% python3 -q
>>> import numpy as np
>>> np.set_printoptions(precision=3, suppress=True, linewidth=120, floatmode="fixed")
>>> rd = lambda a: np.round(a, 3) + 0
>>> K = np.load("data.npy")
>>> K
array([[ 35.959,   2.960,   2.979,  12.993,  21.032],
       [ 69.012,  11.997,  29.993,  32.999,  66.003],
       [ 23.985,   6.991,   6.989,  19.001,  23.010],
       [ 27.977,  -3.989,   3.982,  11.996,  20.001],
       [ 58.997,   5.032,  18.989,  22.043,  47.999],
       [ 27.033, -20.965,  16.982,  19.978,  39.021],
       [ 31.020,  -4.979,  24.968,  25.990,  47.997],
       [ 45.006,  -7.009,  27.010,  31.990,  58.023],
       [ 41.966,  32.972,  12.974,  13.033,  26.946]])
>>> rd(np.linalg.norm(K, 2) / np.linalg.norm(K))
np.float64(0.966)
>>> np.argsort(-np.linalg.norm(K, axis=0).round(6), kind="stable")[:3]
array([0, 4, 3])
>>> M = np.load("sample10.npy")
>>> M
array([[0.000, 0.000, 0.000, 0.000, 2.000, 0.000, 1.000, 3.000, 3.000],
       [0.000, 0.000, 0.000, 0.000, 2.000, 1.000, 2.000, 3.000, 3.000],
       [0.000, 0.000, 0.000, 0.000, 1.000, 2.000, 2.000, 2.000, 3.000],
       [0.000, 0.000, 0.000, 0.000, 2.000, 1.000, 3.000, 2.000, 3.000],
       [2.000, 2.000, 1.000, 2.000, 0.000, 0.000, 0.000, 0.000, 0.000],
       [0.000, 1.000, 2.000, 1.000, 0.000, 0.000, 0.000, 0.000, 0.000],
       [1.000, 2.000, 2.000, 3.000, 0.000, 0.000, 0.000, 0.000, 0.000],
       [3.000, 3.000, 2.000, 2.000, 0.000, 0.000, 0.000, 0.000, 0.000],
       [3.000, 3.000, 3.000, 3.000, 0.000, 0.000, 0.000, 0.000, 0.000]])
>>> rng = np.random.default_rng(870)
>>> labels = rng.permutation(9)
>>> labels
array([2, 8, 5, 0, 3, 7, 6, 4, 1])
>>> M2 = M[labels][:, labels]
>>> rd(np.sort(np.abs(np.linalg.eigvals(M2))))
array([0.000, 0.363, 0.363, 1.134, 1.134, 1.992, 1.992, 9.675, 9.675])
>>> np.trace(M2)
np.float64(0.0)
>>> np.allclose(M2, M)
False
>>> rd(np.linalg.det(M2)), rd(np.linalg.det(M[labels]))
(np.float64(0.0), np.float64(0.0))
>>> np.diag(M2)
array([0.000, 0.000, 0.000, 0.000, 0.000, 0.000, 0.000, 0.000, 0.000])
>>> M2
array([[0.000, 3.000, 2.000, 0.000, 0.000, 2.000, 2.000, 1.000, 0.000],
       [3.000, 0.000, 0.000, 3.000, 3.000, 0.000, 0.000, 0.000, 3.000],
       [2.000, 0.000, 0.000, 0.000, 1.000, 0.000, 0.000, 0.000, 1.000],
       [0.000, 3.000, 0.000, 0.000, 0.000, 3.000, 1.000, 2.000, 0.000],
       [0.000, 3.000, 1.000, 0.000, 0.000, 2.000, 3.000, 2.000, 0.000],
       [2.000, 0.000, 0.000, 3.000, 2.000, 0.000, 0.000, 0.000, 3.000],
       [2.000, 0.000, 0.000, 1.000, 3.000, 0.000, 0.000, 0.000, 2.000],
       [1.000, 0.000, 0.000, 2.000, 2.000, 0.000, 0.000, 0.000, 2.000],
       [0.000, 3.000, 1.000, 0.000, 0.000, 3.000, 2.000, 2.000, 0.000]])
>>> def softmax(z):
...     e = np.exp(z - z.max(axis=-1, keepdims=True))
...     return e / e.sum(axis=-1, keepdims=True)
... 
>>> rd(softmax(10 * M[2]))
array([0.000, 0.000, 0.000, 0.000, 0.000, 0.000, 0.000, 0.000, 1.000])
>>> scores = M @ M.T / np.sqrt(9)
>>> softmax(scores).round(6).argmax(axis=1)
array([1, 1, 1, 3, 8, 8, 8, 8, 8])
>>> rd(np.trace(np.linalg.pinv(M) @ M))
np.float64(8.0)
>>> feats = np.diag(10 * np.array([1, -2, 2, 0, 0, -1, 1, 0, 0])) + np.array([[-6, -8, 6, 0, -3, 9, -7, -3, -6],
...     [2, 6, 3, 4, 0, 5, 9, 0, -3],
...     [7, 3, -5, 1, 0, -1, -6, 5, 4],
...     [-3, 2, 6, 6, -1, 6, -8, 0, 0],
...     [7, -6, -4, -3, 1, 4, 8, -1, 2],
...     [-2, 2, 0, 4, -1, 2, 8, 3, -1],
...     [-9, 9, 8, 8, 0, -9, -4, -7, -3],
...     [1, 3, 4, -4, 5, -6, 9, -9, 2],
...     [-5, 9, 0, 3, 3, -2, -5, -9, -4]])
>>> feats
array([[  4,  -8,   6,   0,  -3,   9,  -7,  -3,  -6],
       [  2, -14,   3,   4,   0,   5,   9,   0,  -3],
       [  7,   3,  15,   1,   0,  -1,  -6,   5,   4],
       [ -3,   2,   6,   6,  -1,   6,  -8,   0,   0],
       [  7,  -6,  -4,  -3,   1,   4,   8,  -1,   2],
       [ -2,   2,   0,   4,  -1,  -8,   8,   3,  -1],
       [ -9,   9,   8,   8,   0,  -9,   6,  -7,  -3],
       [  1,   3,   4,  -4,   5,  -6,   9,  -9,   2],
       [ -5,   9,   0,   3,   3,  -2,  -5,  -9,  -4]])
>>> theta = np.radians(135)
>>> r_ = np.eye(9)
>>> r_[8, 8] = r_[3, 3] = np.cos(theta)
>>> r_[8, 3], r_[3, 8] = -np.sin(theta), np.sin(theta)
>>> rd(r_)
array([[ 1.000,  0.000,  0.000,  0.000,  0.000,  0.000,  0.000,  0.000,  0.000],
       [ 0.000,  1.000,  0.000,  0.000,  0.000,  0.000,  0.000,  0.000,  0.000],
       [ 0.000,  0.000,  1.000,  0.000,  0.000,  0.000,  0.000,  0.000,  0.000],
       [ 0.000,  0.000,  0.000, -0.707,  0.000,  0.000,  0.000,  0.000,  0.707],
       [ 0.000,  0.000,  0.000,  0.000,  1.000,  0.000,  0.000,  0.000,  0.000],
       [ 0.000,  0.000,  0.000,  0.000,  0.000,  1.000,  0.000,  0.000,  0.000],
       [ 0.000,  0.000,  0.000,  0.000,  0.000,  0.000,  1.000,  0.000,  0.000],
       [ 0.000,  0.000,  0.000,  0.000,  0.000,  0.000,  0.000,  1.000,  0.000],
       [ 0.000,  0.000,  0.000, -0.707,  0.000,  0.000,  0.000,  0.000, -0.707]])
>>> M2 = feats @ r_.T
>>> rd(np.abs(M2 - feats).max(axis=0))
array([ 0.000,  0.000,  0.000, 15.778,  0.000,  0.000,  0.000,  0.000, 10.243])
>>> np.allclose(np.linalg.norm(feats, axis=1), np.linalg.norm(M2, axis=1))
True
>>> w1 = np.array([[3, 3],
...     [1, 3],
...     [2, 1],
...     [1, 1],
...     [1, 0],
...     [1, 3],
...     [2, 2],
...     [3, 2],
...     [2, 3]])
>>> c = np.array([1, 0])
>>> H = np.maximum(feats @ w1 + c, 0)
>>> H
array([[ 0,  0],
       [20,  0],
       [66, 53],
       [ 1, 11],
       [27, 28],
       [15,  0],
       [ 0,  0],
       [ 5,  0],
       [ 0,  0]])
>>> rd((H > 0).mean(axis=0))
array([0.667, 0.333])
>>> basis = np.array([[0, 3], [8, 9]])
>>> w1 @ basis
array([[24, 36],
       [24, 30],
       [ 8, 15],
       [ 8, 12],
       [ 0,  3],
       [24, 30],
       [16, 24],
       [16, 27],
       [24, 33]])
>>> F = np.loadtxt("w.csv", delimiter=",")
>>> F
array([[ 1.000,  0.000,  0.000,  0.000,  0.000,  0.000,  0.000],
       [ 0.000,  1.000,  0.000,  0.000,  0.000,  0.000,  0.000],
       [ 0.000,  1.000,  1.000,  0.000,  0.000,  0.000,  0.000],
       [ 1.000, -1.000,  0.000,  1.000,  0.000,  0.000,  0.000],
       [-1.000, -1.000,  0.000,  0.000,  1.000,  0.000,  0.000],
       [-2.000,  2.000,  2.000, -2.000,  2.000,  1.000,  0.000],
       [ 2.000,  1.000,  0.000,  0.000, -2.000, -2.000,  1.000]])
>>> # triangular, det is the product of the diagonal
>>> M2 = F[0, 0] * F[1:] - np.outer(F[1:, 0], F[0])
>>> M2
array([[ 0.000,  1.000,  0.000,  0.000,  0.000,  0.000,  0.000],
       [ 0.000,  1.000,  1.000,  0.000,  0.000,  0.000,  0.000],
       [ 0.000, -1.000,  0.000,  1.000,  0.000,  0.000,  0.000],
       [ 0.000, -1.000,  0.000,  0.000,  1.000,  0.000,  0.000],
       [ 0.000,  2.000,  2.000, -2.000,  2.000,  1.000,  0.000],
       [ 0.000,  1.000,  0.000,  0.000, -2.000, -2.000,  1.000]])
>>> F[:, 0] / F[0, 0]
array([ 1.000,  0.000,  0.000,  1.000, -1.000, -2.000,  2.000])
>>> np.linalg.matrix_rank(M2), np.linalg.matrix_rank(F)
(np.int64(6), np.int64(7))
>>> np.flatnonzero(~M2.round(6).any(axis=1))
array([], dtype=int64)
